$ python3 -q
>>> import numpy as np
>>> np.set_printoptions(suppress=True, linewidth=160)
>>> rnd = lambda a: np.round(a, 3) + 0
>>> f = np.array([1, -2, -2, -2, 1])
>>> rng = np.random.default_rng(25)
>>> E = np.outer(rng.normal(size=22), f) + 0.1 * rng.normal(size=(22, 5))
>>> rnd(E)
array([[ 0.315, -0.631, -0.703, -0.707,  0.157],
       [-0.143, -0.06 ,  0.046, -0.077,  0.151],
       [-0.517,  1.089,  1.075,  1.112, -0.439],
       [-2.332,  4.71 ,  4.475,  4.605, -2.297],
       [ 0.002,  0.03 , -0.017,  0.123, -0.032],
       [ 0.979, -1.796, -1.644, -1.694,  0.998],
       [ 1.211, -2.002, -2.165, -2.054,  1.166],
       [-0.588,  1.225,  1.108,  1.01 , -0.49 ],
       [ 2.072, -4.528, -4.563, -4.409,  2.127],
       [ 1.787, -3.857, -3.935, -3.96 ,  1.884],
       [-0.124,  0.474,  0.381,  0.737, -0.179],
       [ 0.036,  0.416,  0.447,  0.223, -0.212],
       [ 1.023, -1.926, -1.91 , -1.809,  0.729],
       [-0.288,  0.663,  0.463,  0.514, -0.217],
       [ 0.257, -0.418, -0.543, -0.416,  0.165],
       [ 1.378, -2.502, -2.414, -2.46 ,  1.333],
       [ 1.202, -2.309, -2.436, -2.418,  1.095],
       [-0.547,  1.031,  0.946,  0.934, -0.514],
       [-0.473,  0.841,  0.819,  0.8  , -0.446],
       [-0.602,  1.034,  1.042,  1.051, -0.58 ],
       [-0.006, -0.148,  0.002, -0.092, -0.052],
       [ 0.199, -0.341, -0.279, -0.202, -0.155]])
>>> x = np.array([-1, 2, 0, 1, 0])
>>> target = E @ x
>>> rnd(np.linalg.pinv(E) @ E)
array([[1., 0., 0., 0., 0.],
       [0., 1., 0., 0., 0.],
       [0., 0., 1., 0., 0.],
       [0., 0., 0., 1., 0.],
       [0., 0., 0., 0., 1.]])
>>> target = target + 0.05 * rng.normal(size=22)
>>> rnd(target)
array([ -2.164,  -0.084,   3.888,  16.352,   0.24 ,  -6.225,  -7.283,   4.073, -15.57 , -13.485,   1.882,   0.974,  -6.731,   2.256,  -1.528,  -8.827,  -8.154,
         3.519,   2.926,   3.813,  -0.382,  -1.071])
>>> c, *_ = np.linalg.lstsq(E, target)
>>> c.round()
array([-1.,  2., -0.,  1.,  0.])
>>> [round(float(np.linalg.norm(np.linalg.solve(E.T @ E + lam * np.eye(5), E.T @ target))), 2) for lam in (0, 1, 10, 100)]
[2.58, 1.89, 1.82, 1.41]
>>> out = np.c_[E[:, :1] @ np.array([[-2]]), np.array([2, 0, 2, 2, 1, 1, 0, 1, 2, 1, 0, 1, 0, 2, 1, 2, 0, 0, 1, 0, 2, 1])]
>>> rnd(out)
array([[-0.63 ,  2.   ],
       [ 0.287,  0.   ],
       [ 1.034,  2.   ],
       [ 4.663,  2.   ],
       [-0.004,  1.   ],
       [-1.958,  1.   ],
       [-2.421,  0.   ],
       [ 1.177,  1.   ],
       [-4.145,  2.   ],
       [-3.575,  1.   ],
       [ 0.247,  0.   ],
       [-0.073,  1.   ],
       [-2.047,  0.   ],
       [ 0.576,  2.   ],
       [-0.513,  1.   ],
       [-2.755,  2.   ],
       [-2.404,  0.   ],
       [ 1.094,  0.   ],
       [ 0.945,  1.   ],
       [ 1.205,  0.   ],
       [ 0.011,  2.   ],
       [-0.399,  1.   ]])
>>> np.linalg.matrix_rank(np.c_[E, out])
np.int64(6)
>>> print(rnd(np.linalg.norm(out - E @ np.linalg.lstsq(E, out)[0], axis=0)))
[0.    5.653]
>>> rnd(np.linalg.lstsq(E, out[:, 0])[0])
array([-2.,  0.,  0.,  0.,  0.])
>>> np.linalg.matrix_rank(out)
np.int64(2)
>>> Ac = E - E.mean(axis=0)
>>> U, s, Vh = np.linalg.svd(Ac, full_matrices=False)
>>> rnd(np.abs(Vh[-1]))
array([0.205, 0.789, 0.536, 0.203, 0.082])
>>> rnd(Vh[0] * np.sign(Vh[0, np.abs(Vh[0]).argmax()]))
array([-0.267,  0.54 ,  0.533,  0.533, -0.262])
>>> rnd(s)
array([16.898,  0.531,  0.479,  0.382,  0.326])
>>> rnd((s ** 2).sum() ** 2 / (s ** 4).sum())
np.float64(1.005)
>>> Q, V = np.linalg.qr(E[:, :1])[0], np.linalg.qr(E[:, 1:])[0]
>>> s = np.linalg.svd(Q.T @ V, compute_uv=False)
>>> print(rnd(s))
[0.995]
>>> rnd(np.degrees(np.arccos(s.clip(0, 1))))
array([5.995])
>>> (s > 0.9).sum()
np.int64(1)
>>> rnd(np.linalg.norm(Q @ Q.T - V @ V.T, 2))
np.float64(1.0)
>>> C = E[[12, 7]].astype(float)
>>> for _ in range(5):
...     lab = np.linalg.norm(E[:, None] - C, axis=-1).argmin(axis=1)
...     C = np.array([E[lab == j].mean(axis=0) for j in range(2)])
... 
>>> lab
array([1, 1, 1, 1, 1, 0, 0, 1, 0, 0, 1, 1, 0, 1, 1, 0, 0, 1, 1, 1, 1, 1])
>>> print(np.bincount(lab))
[ 7 15]
>>> rnd(C)
array([[ 1.379, -2.703, -2.724, -2.686,  1.333],
       [-0.321,  0.661,  0.618,  0.641, -0.343]])
>>> rnd(C[1] - C[0])
array([-1.7  ,  3.364,  3.341,  3.327, -1.676])
>>> mat = np.array([[6.0, 1.0, 1.0, 1.0],
...     [1.0, 6.0, 1.0, 1.0],
...     [1.0, 1.0, 6.0, 1.0],
...     [1.0, 1.0, 1.0, 6.0]])
>>> Q, V = np.linalg.qr(mat[:, :2])[0], np.linalg.qr(mat[:, 2:])[0]
>>> s = np.linalg.svd(Q.T @ V, compute_uv=False)
>>> rnd(s)
array([0.528, 0.   ])
>>> rnd(np.linalg.norm(Q @ Q.T - V @ V.T, 2))
np.float64(1.0)
>>> (s > 0.9).sum()
np.int64(0)
>>> f = np.array([0, -4, -2, -4])
>>> out = mat + np.outer(f, np.eye(4)[1])
>>> np.linalg.matrix_rank(out - mat)
np.int64(1)
>>> vals, V = np.linalg.eigh(mat)
>>> x = np.array([-2, -2, 1, 2])
>>> rnd(np.linalg.eigvalsh(mat[1:, 1:]))
array([5., 5., 8.])
>>> rnd(V * np.maximum(vals, 0) @ V.T)
array([[6., 1., 1., 1.],
       [1., 6., 1., 1.],
       [1., 1., 6., 1.],
       [1., 1., 1., 6.]])
>>> rnd(V * np.abs(vals) @ V.T)
array([[6., 1., 1., 1.],
       [1., 6., 1., 1.],
       [1., 1., 6., 1.],
       [1., 1., 1., 6.]])
>>> rnd(V * np.sqrt(vals) @ V.T)
array([[2.427, 0.191, 0.191, 0.191],
       [0.191, 2.427, 0.191, 0.191],
       [0.191, 0.191, 2.427, 0.191],
       [0.191, 0.191, 0.191, 2.427]])
>>> data = np.loadtxt("a.csv", delimiter=",")
>>> rnd(data)
array([[ 0.16 , -0.126,  0.791, -1.525, -0.344,  2.427],
       [-1.919,  0.178,  0.501, -0.56 , -2.066, -0.673],
       [ 0.16 ,  0.208,  2.564,  1.53 ,  0.034,  0.131],
       [ 0.32 ,  2.419,  0.581, -1.281,  0.66 , -0.796],
       [-1.439,  1.469, -0.915,  1.357,  0.423,  1.382],
       [-1.759, -0.949,  0.613, -0.732,  2.   , -0.309]])
>>> t = np.radians(15)
>>> R = np.eye(6)
>>> R[5, 5] = R[2, 2] = np.cos(t)
>>> R[5, 2], R[2, 5] = -np.sin(t), np.sin(t)
>>> rnd(R)
array([[ 1.   ,  0.   ,  0.   ,  0.   ,  0.   ,  0.   ],
       [ 0.   ,  1.   ,  0.   ,  0.   ,  0.   ,  0.   ],
       [ 0.   ,  0.   ,  0.966,  0.   ,  0.   ,  0.259],
       [ 0.   ,  0.   ,  0.   ,  1.   ,  0.   ,  0.   ],
       [ 0.   ,  0.   ,  0.   ,  0.   ,  1.   ,  0.   ],
       [ 0.   ,  0.   , -0.259,  0.   ,  0.   ,  0.966]])
>>> out = data @ R.T
>>> rnd(out)
array([[ 0.16 , -0.126,  1.392, -1.525, -0.344,  2.139],
       [-1.919,  0.178,  0.31 , -0.56 , -2.066, -0.78 ],
       [ 0.16 ,  0.208,  2.51 ,  1.53 ,  0.034, -0.537],
       [ 0.32 ,  2.419,  0.355, -1.281,  0.66 , -0.919],
       [-1.439,  1.469, -0.526,  1.357,  0.423,  1.572],
       [-1.759, -0.949,  0.512, -0.732,  2.   , -0.457]])
>>> rnd(np.abs(out - data).max(axis=0))
array([0.   , 0.   , 0.601, 0.   , 0.   , 0.668])
>>> np.allclose(data @ data.T, out @ out.T)
True
>>> data.reshape(6, 7)
Traceback (most recent call last):
  File "<python-input-65>", line 1, in <module>
    data.reshape(6, 7)
    ~~~~~~~~~~~~^^^^^^
ValueError: cannot reshape array of size 36 into shape (6,7)
>>> rnd(data.reshape(-1, 2))
array([[ 0.16 , -0.126],
       [ 0.791, -1.525],
       [-0.344,  2.427],
       [-1.919,  0.178],
       [ 0.501, -0.56 ],
       [-2.066, -0.673],
       [ 0.16 ,  0.208],
       [ 2.564,  1.53 ],
       [ 0.034,  0.131],
       [ 0.32 ,  2.419],
       [ 0.581, -1.281],
       [ 0.66 , -0.796],
       [-1.439,  1.469],
       [-0.915,  1.357],
       [ 0.423,  1.382],
       [-1.759, -0.949],
       [ 0.613, -0.732],
       [ 2.   , -0.309]])
>>> print(rnd(data.ravel(order="F")))
[ 0.16  -1.919  0.16   0.32  -1.439 -1.759 -0.126  0.178  0.208  2.419  1.469 -0.949  0.791  0.501  2.564  0.581 -0.915  0.613 -1.525 -0.56   1.53  -1.281
  1.357 -0.732 -0.344 -2.066  0.034  0.66   0.423  2.     2.427 -0.673  0.131 -0.796  1.382 -0.309]
>>> blk = data.reshape(6, 2, -1)
>>> blk.shape
(6, 2, 3)
>>> np.einsum("ihd,jhd->hij", blk, blk).shape
(2, 6, 6)
>>> Q, R = np.linalg.qr(data)
>>> rnd(np.abs(np.diag(R)))
array([3., 3., 3., 3., 3., 3.])
>>> abs(R[0, 0]), rnd(np.linalg.norm(data[:, 0]))
(np.float64(3.0), np.float64(3.0))
>>> rnd(Q @ R)
array([[ 0.16 , -0.126,  0.791, -1.525, -0.344,  2.427],
       [-1.919,  0.178,  0.501, -0.56 , -2.066, -0.673],
       [ 0.16 ,  0.208,  2.564,  1.53 ,  0.034,  0.131],
       [ 0.32 ,  2.419,  0.581, -1.281,  0.66 , -0.796],
       [-1.439,  1.469, -0.915,  1.357,  0.423,  1.382],
       [-1.759, -0.949,  0.613, -0.732,  2.   , -0.309]])
>>> def softmax(z):
...     e = np.exp(z - z.max(axis=-1, keepdims=True))
...     return e / e.sum(axis=-1, keepdims=True)
... 
>>> rnd(softmax(10 * data[4]))
array([0.   , 0.572, 0.   , 0.187, 0.   , 0.24 ])
>>> rnd(softmax(data[4] + -3))
array([0.016, 0.302, 0.028, 0.27 , 0.106, 0.277])
>>> rnd(softmax(data[4]))
array([0.016, 0.302, 0.028, 0.27 , 0.106, 0.277])
>>> scores = data @ data.T / np.sqrt(6)
>>> rnd(softmax(scores)[4] @ data)
array([-1.346,  1.343, -0.699,  1.147,  0.382,  1.244])
>>> rnd(softmax(scores + np.triu(np.full(scores.shape, -np.inf), 1)))
array([[1.   , 0.   , 0.   , 0.   , 0.   , 0.   ],
       [0.025, 0.975, 0.   , 0.   , 0.   , 0.   ],
       [0.024, 0.024, 0.952, 0.   , 0.   , 0.   ],
       [0.024, 0.024, 0.024, 0.929, 0.   , 0.   ],
       [0.023, 0.023, 0.023, 0.023, 0.908, 0.   ],
       [0.023, 0.023, 0.023, 0.023, 0.023, 0.887]])
>>> rnd(softmax(scores))
array([[0.887, 0.023, 0.023, 0.023, 0.023, 0.023],
       [0.023, 0.887, 0.023, 0.023, 0.023, 0.023],
       [0.023, 0.023, 0.887, 0.023, 0.023, 0.023],
       [0.023, 0.023, 0.023, 0.887, 0.023, 0.023],
       [0.023, 0.023, 0.023, 0.023, 0.887, 0.023],
       [0.023, 0.023, 0.023, 0.023, 0.023, 0.887]])
>>> print(softmax(scores).round(6).argmax(axis=1))
[0 1 2 3 4 5]
>>> A = np.load("run3.npy")
>>> A
array([[ 0.01 ,  0.789,  0.405, -0.789],
       [-0.964, -0.345,  0.11 ,  0.345],
       [ 0.43 , -0.94 , -0.641,  0.94 ],
       [ 0.02 ,  0.973,  0.696, -0.973],
       [-0.515, -1.   , -0.922,  1.   ],
       [-0.686,  0.273,  0.217, -0.273],
       [ 0.414, -0.958, -0.68 ,  0.958],
       [ 0.354, -0.917, -0.592,  0.917],
       [-0.887,  0.05 ,  0.197, -0.05 ],
       [-0.485,  0.129,  0.119, -0.129],
       [-0.168,  0.887,  0.53 , -0.887],
       [ 0.327,  0.8  ,  0.38 , -0.8  ],
       [-0.245,  0.598,  0.3  , -0.598],
       [-0.551, -0.93 , -0.53 ,  0.93 ],
       [ 0.89 , -0.735, -0.508,  0.735],
       [-0.501, -0.999, -0.91 ,  0.999],
       [-0.837, -0.969, -0.592,  0.969],
       [ 0.168,  0.987,  0.757, -0.987],
       [-0.992, -0.814, -0.11 ,  0.814],
       [ 0.462,  0.523,  0.168, -0.523],
       [ 0.454, -0.454, -0.254,  0.454],
       [-0.851,  0.397,  0.319, -0.397],
       [-0.254,  0.919,  0.585, -0.919],
       [ 0.336,  0.207,  0.04 , -0.207],
       [-0.675, -0.905, -0.462,  0.905],
       [-0.3  ,  0.149,  0.1  , -0.149],
       [-0.47 , -0.929, -0.537,  0.929],
       [-0.273, -0.508, -0.188,  0.508],
       [ 0.565, -0.119, -0.129,  0.119]])
>>> rnd(data[:, 3] @ data[:, 4])
np.float64(0.0)
>>> rnd(data.T @ data)
array([[9., 0., 0., 0., 0., 0.],
       [0., 9., 0., 0., 0., 0.],
       [0., 0., 9., 0., 0., 0.],
       [0., 0., 0., 9., 0., 0.],
       [0., 0., 0., 0., 9., 0.],
       [0., 0., 0., 0., 0., 9.]])
>>> print(rnd(np.linalg.svd(data, compute_uv=False)))
[3. 3. 3. 3. 3. 3.]
>>> lab = A[:, 2] > np.median(A[:, 2])
>>> f = A[lab].mean(axis=0) - A[~lab].mean(axis=0)
>>> print(np.argsort(-np.abs(f).round(6), kind="stable"))
[1 3 2 0]
>>> rnd((((A - A.mean(axis=0)) @ f > 0) == lab).mean())
np.float64(0.931)
>>> U, s, Vh = np.linalg.svd(A, full_matrices=False)
>>> print(U.shape, s.shape, Vh.shape)
(29, 4) (4,) (4, 4)
>>> rnd(s / s[0])
array([1.   , 0.48 , 0.101, 0.   ])
>>> rnd(Vh @ Vh.T)
array([[1., 0., 0., 0.],
       [0., 1., 0., 0.],
       [0., 0., 1., 0.],
       [0., 0., 0., 1.]])
>>> np.allclose(U * s @ Vh, A)
True
>>> rnd(np.abs(Vh[0]))
array([0.1  , 0.642, 0.406, 0.642])
>>> U, s, Vh = np.linalg.svd(E)
>>> rnd(s)
array([17.299,  0.534,  0.484,  0.384,  0.35 ])
>>> np.argmax(s[:-1] / (s[1:] + 1e-6)) + 1
np.int64(1)
>>> out = U[:, :1] @ np.diag(s[:1]) @ Vh[:1]
>>> rnd(np.abs(E - out).max())
np.float64(0.273)
>>> rnd(np.linalg.norm(E - out, 2)), rnd(s[1])
(np.float64(0.534), np.float64(0.534))
>>> print(np.linalg.matrix_rank(E, rtol=0.05))
1
>>> f = np.array([2, 1, -2])
>>> rnd(np.polyval(f, A[0]))
array([-1.99 ,  0.034, -1.267, -1.544])
>>> t = np.deg2rad(120)
>>> arr = np.eye(6)
>>> arr[np.ix_([1, 2], [1, 2])] = [[np.cos(t), -np.sin(t)], [np.sin(t), np.cos(t)]]
>>> rnd(arr)
array([[ 1.   ,  0.   ,  0.   ,  0.   ,  0.   ,  0.   ],
       [ 0.   , -0.5  , -0.866,  0.   ,  0.   ,  0.   ],
       [ 0.   ,  0.866, -0.5  ,  0.   ,  0.   ,  0.   ],
       [ 0.   ,  0.   ,  0.   ,  1.   ,  0.   ,  0.   ],
       [ 0.   ,  0.   ,  0.   ,  0.   ,  1.   ,  0.   ],
       [ 0.   ,  0.   ,  0.   ,  0.   ,  0.   ,  1.   ]])
>>> out = arr / np.linalg.norm(arr, axis=1, keepdims=True)
>>> C2 = out @ out.T
>>> print(C2[3])
[0. 0. 0. 1. 0. 0.]
>>> np.degrees(np.arccos(np.clip(C2[3, 2], -1, 1)))
np.float64(90.0)
